In [1]: import numpy as np

In [2]: from numpy import linalg as LA

In [3]: np.set_printoptions(suppress=True, linewidth=100)

In [4]: def tidy(a):
   ...:     return np.round(a, 3) + 0
   ...: 

In [5]: K = np.array([[1, 0, 0], [2, 0, 0], [1, 0, 0], [0, 0, 1], [0, 0, 1]])

In [6]: K[:, 1] = 2 * K[:, 2]

In [7]: K
Out[7]: 
array([[1, 0, 0],
       [2, 0, 0],
       [1, 0, 0],
       [0, 2, 1],
       [0, 2, 1]])

In [8]: # rows 0 and 2 are equal

In [9]: np.abs(np.diag(LA.qr(K)[1])) > 1e-9
Out[9]: array([ True,  True, False])

In [10]: np.unique(K.round(6), axis=0).shape
Out[10]: (3, 3)

In [11]: LA.lstsq(K[:-1].T, K[-1])[2]
Out[11]: np.int32(2)

In [12]: tidy(K @ LA.pinv(K) @ K)
Out[12]: 
array([[1., 0., 0.],
       [2., 0., 0.],
       [1., 0., 0.],
       [0., 2., 1.],
       [0., 2., 1.]])

In [13]: cov = K.T @ K

In [14]: (K @ K.T).shape
Out[14]: (5, 5)

In [15]: tidy(LA.svd(K, compute_uv=False) ** 2)
Out[15]: array([10.,  6.,  0.])

In [16]: np.trace(cov), (K ** 2).sum()
Out[16]: (np.int64(16), np.int64(16))

In [17]: M2 = np.array([[1, 1, 2], [0, 2, 2]])

In [18]: basis = np.kron(M2, K)

In [19]: print(tidy(LA.norm(basis, 2)), tidy(LA.norm(M2, 2) * LA.norm(K, 2)))
11.438 11.438

In [20]: basis.shape
Out[20]: (10, 9)

In [21]: M2 = np.array([[0, 1, 1, 2, -2, -1, 0, 2, 2, -2]])

In [22]: feats = M2.T @ M2

In [23]: feats
Out[23]: 
array([[ 0,  0,  0,  0,  0,  0,  0,  0,  0,  0],
       [ 0,  1,  1,  2, -2, -1,  0,  2,  2, -2],
       [ 0,  1,  1,  2, -2, -1,  0,  2,  2, -2],
       [ 0,  2,  2,  4, -4, -2,  0,  4,  4, -4],
       [ 0, -2, -2, -4,  4,  2,  0, -4, -4,  4],
       [ 0, -1, -1, -2,  2,  1,  0, -2, -2,  2],
       [ 0,  0,  0,  0,  0,  0,  0,  0,  0,  0],
       [ 0,  2,  2,  4, -4, -2,  0,  4,  4, -4],
       [ 0,  2,  2,  4, -4, -2,  0,  4,  4, -4],
       [ 0, -2, -2, -4,  4,  2,  0, -4, -4,  4]])

In [24]: LA.cond(feats) > 100
Out[24]: np.True_

In [25]: np.argsort(-LA.norm(feats, axis=0).round(6), kind="stable")[:3]
Out[25]: array([3, 4, 7])

In [26]: tidy(LA.norm(feats, 2) / LA.norm(feats))
Out[26]: np.float64(1.0)

In [27]: vals, vecs = LA.eigh(feats)

In [28]: print((vals > 1e-8).sum(), (vals < -1e-8).sum())
1 0

In [29]: print(tidy(vecs.T @ feats @ vecs))
[[ 0.  0.  0.  0.  0.  0.  0.  0.  0.  0.]
 [ 0.  0.  0.  0.  0.  0.  0.  0.  0.  0.]
 [ 0.  0.  0.  0.  0.  0.  0.  0.  0.  0.]
 [ 0.  0.  0.  0.  0.  0.  0.  0.  0.  0.]
 [ 0.  0.  0.  0.  0.  0.  0.  0.  0.  0.]
 [ 0.  0.  0.  0.  0.  0.  0.  0.  0.  0.]
 [ 0.  0.  0.  0.  0.  0.  0.  0.  0.  0.]
 [ 0.  0.  0.  0.  0.  0.  0.  0.  0.  0.]
 [ 0.  0.  0.  0.  0.  0.  0.  0.  0.  0.]
 [ 0.  0.  0.  0.  0.  0.  0.  0.  0. 23.]]

In [30]: tidy(vecs.T @ vecs)
Out[30]: 
array([[1., 0., 0., 0., 0., 0., 0., 0., 0., 0.],
       [0., 1., 0., 0., 0., 0., 0., 0., 0., 0.],
       [0., 0., 1., 0., 0., 0., 0., 0., 0., 0.],
       [0., 0., 0., 1., 0., 0., 0., 0., 0., 0.],
       [0., 0., 0., 0., 1., 0., 0., 0., 0., 0.],
       [0., 0., 0., 0., 0., 1., 0., 0., 0., 0.],
       [0., 0., 0., 0., 0., 0., 1., 0., 0., 0.],
       [0., 0., 0., 0., 0., 0., 0., 1., 0., 0.],
       [0., 0., 0., 0., 0., 0., 0., 0., 1., 0.],
       [0., 0., 0., 0., 0., 0., 0., 0., 0., 1.]])

In [31]: tidy(LA.eigvalsh(feats + -3 * np.eye(10)))
Out[31]: array([-3., -3., -3., -3., -3., -3., -3., -3., -3., 20.])

In [32]: tidy(vals)
Out[32]: array([ 0.,  0.,  0.,  0.,  0.,  0.,  0.,  0.,  0., 23.])

In [33]: rng = np.random.default_rng(739702)

In [34]: lab = rng.permutation(10)

In [35]: lab
Out[35]: array([1, 8, 2, 7, 3, 9, 6, 0, 4, 5])

In [36]: M2 = feats[lab][:, lab]

In [37]: tidy(LA.det(M2)), tidy(LA.det(feats[lab]))
Out[37]: (np.float64(0.0), np.float64(0.0))

In [38]: print(np.trace(M2))
23

In [39]: vals, vecs = LA.eigh(feats)

In [40]: vec = np.array([-1, 2, -4, -4, -5, -5, -3, 2, 5, 4])

In [41]: tidy(vecs * np.abs(vals) @ vecs.T)
Out[41]: 
array([[ 0.,  0.,  0.,  0.,  0.,  0.,  0.,  0.,  0.,  0.],
       [ 0.,  1.,  1.,  2., -2., -1.,  0.,  2.,  2., -2.],
       [ 0.,  1.,  1.,  2., -2., -1.,  0.,  2.,  2., -2.],
       [ 0.,  2.,  2.,  4., -4., -2.,  0.,  4.,  4., -4.],
       [ 0., -2., -2., -4.,  4.,  2.,  0., -4., -4.,  4.],
       [ 0., -1., -1., -2.,  2.,  1.,  0., -2., -2.,  2.],
       [ 0.,  0.,  0.,  0.,  0.,  0.,  0.,  0.,  0.,  0.],
       [ 0.,  2.,  2.,  4., -4., -2.,  0.,  4.,  4., -4.],
       [ 0.,  2.,  2.,  4., -4., -2.,  0.,  4.,  4., -4.],
       [ 0., -2., -2., -4.,  4.,  2.,  0., -4., -4.,  4.]])

In [42]: tidy(LA.eigvalsh(feats[1:, 1:]))
Out[42]: array([ 0.,  0.,  0.,  0.,  0.,  0.,  0.,  0., 23.])

In [43]: vec @ feats @ vec
Out[43]: np.int64(121)

In [44]: np.abs(feats).sum(axis=1).max(), tidy(np.abs(vals).max())
Out[44]: (np.int64(26), np.float64(23.0))

In [45]: tidy(vecs * np.maximum(vals, 0) @ vecs.T)
Out[45]: 
array([[ 0.,  0.,  0.,  0.,  0.,  0.,  0.,  0.,  0.,  0.],
       [ 0.,  1.,  1.,  2., -2., -1.,  0.,  2.,  2., -2.],
       [ 0.,  1.,  1.,  2., -2., -1.,  0.,  2.,  2., -2.],
       [ 0.,  2.,  2.,  4., -4., -2.,  0.,  4.,  4., -4.],
       [ 0., -2., -2., -4.,  4.,  2.,  0., -4., -4.,  4.],
       [ 0., -1., -1., -2.,  2.,  1.,  0., -2., -2.,  2.],
       [ 0.,  0.,  0.,  0.,  0.,  0.,  0.,  0.,  0.,  0.],
       [ 0.,  2.,  2.,  4., -4., -2.,  0.,  4.,  4., -4.],
       [ 0.,  2.,  2.,  4., -4., -2.,  0.,  4.,  4., -4.],
       [ 0., -2., -2., -4.,  4.,  2.,  0., -4., -4.,  4.]])

In [46]: (np.sign(vecs[:, -1].round(6)) == np.sign(vecs[0, -1].round(6))).astype(int)
Out[46]: array([1, 0, 0, 0, 0, 0, 1, 0, 0, 0])

In [47]: W0 = np.load("m.npy")

In [48]: W0
Out[48]: 
array([[ 8,  0,  0,  0,  0,  0,  0,  0],
       [-9, -7,  0,  0,  0,  0,  0,  0],
       [-5,  0,  9,  0,  0,  0,  0,  0],
       [-5,  2, -3, -8,  0,  0,  0,  0],
       [-1,  4, -9,  1, -9,  0,  0,  0],
       [ 6,  3,  8, -7, -6, -6,  0,  0],
       [ 1, -7, -2,  8, -9,  5,  2,  0],
       [ 0, -3, -4,  9, -5,  0,  6, -7]])

In [49]: M2 = W0[0, 0] * W0[1:] - np.outer(W0[1:, 0], W0[0])

In [50]: M2
Out[50]: 
array([[  0, -56,   0,   0,   0,   0,   0,   0],
       [  0,   0,  72,   0,   0,   0,   0,   0],
       [  0,  16, -24, -64,   0,   0,   0,   0],
       [  0,  32, -72,   8, -72,   0,   0,   0],
       [  0,  24,  64, -56, -48, -48,   0,   0],
       [  0, -56, -16,  64, -72,  40,  16,   0],
       [  0, -24, -32,  72, -40,   0,  48, -56]])

In [51]: print(np.flatnonzero(~M2.round(6).any(axis=1)))
[]

In [52]: M2 = W0 / LA.norm(W0, axis=1, keepdims=True)

In [53]: cov = M2 @ M2.T

In [54]: np.argwhere(np.triu(np.abs(cov) > 0.95, 1))
Out[54]: array([], shape=(0, 2), dtype=int64)

In [55]: tidy(LA.norm(M2, axis=1))
Out[55]: array([1., 1., 1., 1., 1., 1., 1., 1.])

In [56]: tidy(np.degrees(np.arccos(np.clip(cov[7, 6], -1, 1))))
Out[56]: np.float64(44.604)

In [57]: M2 = W0 + rng.integers(-2, 3, (8, 7)) @ rng.integers(-2, 3, (7, 8))

In [58]: M2
Out[58]: 
array([[  7,   2,   5,   9,   4,  -3,   3,   0],
       [ -4,   0,   0,   7,   7,  -2,  -7,  -3],
       [  0,   1,   8,   3,   1,   1,  -8,  -5],
       [ -2,   1,  -6, -12,  -6,   7,   3,  -8],
       [ -6,   3, -15,   2,  -7,   4,   1,  -3],
       [ 11,   8,  -5, -13,  -8,   6,  -7, -15],
       [  6,  -3,   6,  14, -11,  -1,  -3,  -1],
       [  3,  -2,   0,   5, -14,   0,  11,  -9]])

In [59]: LA.matrix_rank(M2 - W0, tol=1e-8)
Out[59]: np.int64(7)

In [60]: tidy(LA.svd(M2 - W0, compute_uv=False))
Out[60]: array([30.625, 22.667, 16.058,  9.183,  4.862,  3.193,  0.561,  0.   ])

In [61]: f = np.array([1, 0])

In [62]: np.correlate(M2[3], M2[5], "full")
Out[62]: array([  30,   -1,   71,  244,  156,  -90,   23,  361,  119, -295, -190,   79,  141,  -31,  -88])

In [63]: print(np.cross(M2[3, :3], M2[5, :3]))
[ 43 -76 -27]

In [64]: np.convolve(M2[3], f)
Out[64]: array([ -2,   1,  -6, -12,  -6,   7,   3,  -8,   0])

In [65]: np.polyval(f, M2[3])
Out[65]: array([ -2,   1,  -6, -12,  -6,   7,   3,  -8])

In [66]: E = np.array([[-3, 5, -1, -5], [-5, -3, 5, -1], [-1, -5, -3, 5], [5, -1, -5, -3]])

In [67]: vec = np.array([0, 2, 2, 4])

In [68]: (E * vec).sum(axis=1)
Out[68]: array([-12,   0,   4, -24])

In [69]: E @ (2 * vec)
Out[69]: array([-24,   0,   8, -48])

In [70]: E @ np.ones(4)
Out[70]: array([-4., -4., -4., -4.])

In [71]: (E @ vec).argmax()
Out[71]: np.int64(2)

In [72]: print(np.kron(np.eye(2, dtype=int), E))
[[-3  5 -1 -5  0  0  0  0]
 [-5 -3  5 -1  0  0  0  0]
 [-1 -5 -3  5  0  0  0  0]
 [ 5 -1 -5 -3  0  0  0  0]
 [ 0  0  0  0 -3  5 -1 -5]
 [ 0  0  0  0 -5 -3  5 -1]
 [ 0  0  0  0 -1 -5 -3  5]
 [ 0  0  0  0  5 -1 -5 -3]]

In [73]: tidy(np.poly(E))
Out[73]: array([   1.,   12.,  152.,  896., 1664.])

In [74]: np.fft.fft(E[0])
Out[74]: array([-4. +0.j, -2.-10.j, -4. +0.j, -2.+10.j])

In [75]: E @ (-1.0) ** np.arange(4)
Out[75]: array([-4.,  4., -4.,  4.])

In [76]: E @ np.ones(4)
Out[76]: array([-4., -4., -4., -4.])

In [77]: print(tidy(np.sort(np.abs(np.fft.fft(E[0])))), tidy(np.sort(LA.svd(E, compute_uv=False))))
[ 4.     4.    10.198 10.198] [ 4.     4.    10.198 10.198]

In [78]: M = np.array([[-0.14, -0.84, 2.38, 1.4],
    ...:     [0.04, 0.24, -0.68, -0.4],
    ...:     [-0.13, -0.78, 2.21, 1.3],
    ...:     [0.07, 0.42, -1.19, -0.7],
    ...:     [0.15, 0.9, -2.55, -1.5],
    ...:     [0.11, 0.66, -1.87, -1.1],
    ...:     [-0.09, -0.54, 1.53, 0.9],
    ...:     [-0.06, -0.36, 1.02, 0.6],
    ...:     [-0.02, -0.12, 0.34, 0.2]])

In [79]: # null space of dimension 3

In [80]: U, s, vt = LA.svd(M)

In [81]: np.argmax(s[:-1] / (s[1:] + 1e-6)) + 1
Out[81]: np.int64(1)

In [82]: M2 = U[:, :1] @ np.diag(s[:1]) @ vt[:1]

In [83]: LA.matrix_rank(M2)
Out[83]: np.int64(1)

In [84]: LA.matrix_rank(M, rtol=0.05)
Out[84]: np.int64(1)

In [85]: tidy(M @ LA.pinv(M) @ M)
Out[85]: 
array([[-0.14, -0.84,  2.38,  1.4 ],
       [ 0.04,  0.24, -0.68, -0.4 ],
       [-0.13, -0.78,  2.21,  1.3 ],
       [ 0.07,  0.42, -1.19, -0.7 ],
       [ 0.15,  0.9 , -2.55, -1.5 ],
       [ 0.11,  0.66, -1.87, -1.1 ],
       [-0.09, -0.54,  1.53,  0.9 ],
       [-0.06, -0.36,  1.02,  0.6 ],
       [-0.02, -0.12,  0.34,  0.2 ]])

In [86]: np.abs(np.diag(LA.qr(M)[1])) > 1e-9
Out[86]: array([ True, False, False, False])

In [87]: data = np.array([[0, 1, 0, 0], [0, 0, 0, 1], [1, 0, 0, 0], [0, 0, 1, 0]])

In [88]: # keeps lengths

In [89]: q, Rm = LA.qr(data)

In [90]: print(Rm)
[[-1.  0.  0.  0.]
 [ 0. -1.  0.  0.]
 [ 0.  0. -1.  0.]
 [ 0.  0.  0. -1.]]

In [91]: q.T @ q
Out[91]: 
array([[1., 0., 0., 0.],
       [0., 1., 0., 0.],
       [0., 0., 1., 0.],
       [0., 0., 0., 1.]])

In [92]: print(np.abs(np.diag(Rm)))
[1. 1. 1. 1.]

In [93]: np.trace(q @ q.T)
Out[93]: np.float64(4.0)

In [94]: abs(Rm[0, 0]), tidy(LA.norm(data[:, 0]))
Out[94]: (np.float64(1.0), np.float64(1.0))

In [95]: M2 = np.array([[7, 5, 3], [6, 2, 8], [4, 4, 6], [7, 0, 4]])

In [96]: LA.matrix_rank(np.vstack([data, M2.T]))
Out[96]: np.int64(4)

In [97]: np.einsum("ij,ij->i", data, data)
Out[97]: array([1, 1, 1, 1])

In [98]: M2.T @ data.T
Out[98]: 
array([[6, 7, 7, 4],
       [2, 0, 5, 4],
       [8, 4, 3, 6]])

In [99]: print(np.einsum("ik,kj->ji", data, M2))
[[6 7 7 4]
 [2 0 5 4]
 [8 4 3 6]]

In [100]: print(np.einsum("ik,kj->ij", data, M2))
[[6 2 8]
 [7 0 4]
 [7 5 3]
 [4 4 6]]

In [101]: f, r1 = data[3], data[0]

In [102]: print(f @ f)
1

In [103]: pr = (f @ r1) / (f @ f) * f

In [104]: r1 - pr
Out[104]: array([0., 1., 0., 0.])

In [105]: pr
Out[105]: array([0., 0., 0., 0.])

In [106]: data.reshape(2, -1)
Out[106]: 
array([[0, 1, 0, 0, 0, 0, 0, 1],
       [1, 0, 0, 0, 0, 0, 1, 0]])

In [107]: data.reshape(-1, 2)
Out[107]: 
array([[0, 1],
       [0, 0],
       [0, 0],
       [0, 1],
       [1, 0],
       [0, 0],
       [0, 0],
       [1, 0]])

In [108]: T = data.reshape(4, 2, -1)

In [109]: np.einsum("ihd,ihd->ih", T, T)
Out[109]: 
array([[1, 0],
       [0, 1],
       [1, 0],
       [0, 1]])

In [110]: np.einsum("ihd,jhd->hij", T, T).shape
Out[110]: (2, 4, 4)

In [111]: T[:, 0]
Out[111]: 
array([[0, 1],
       [0, 0],
       [1, 0],
       [0, 0]])

In [112]: T.transpose(1, 0, 2)
Out[112]: 
array([[[0, 1],
        [0, 0],
        [1, 0],
        [0, 0]],

       [[0, 0],
        [0, 1],
        [0, 0],
        [1, 0]]])
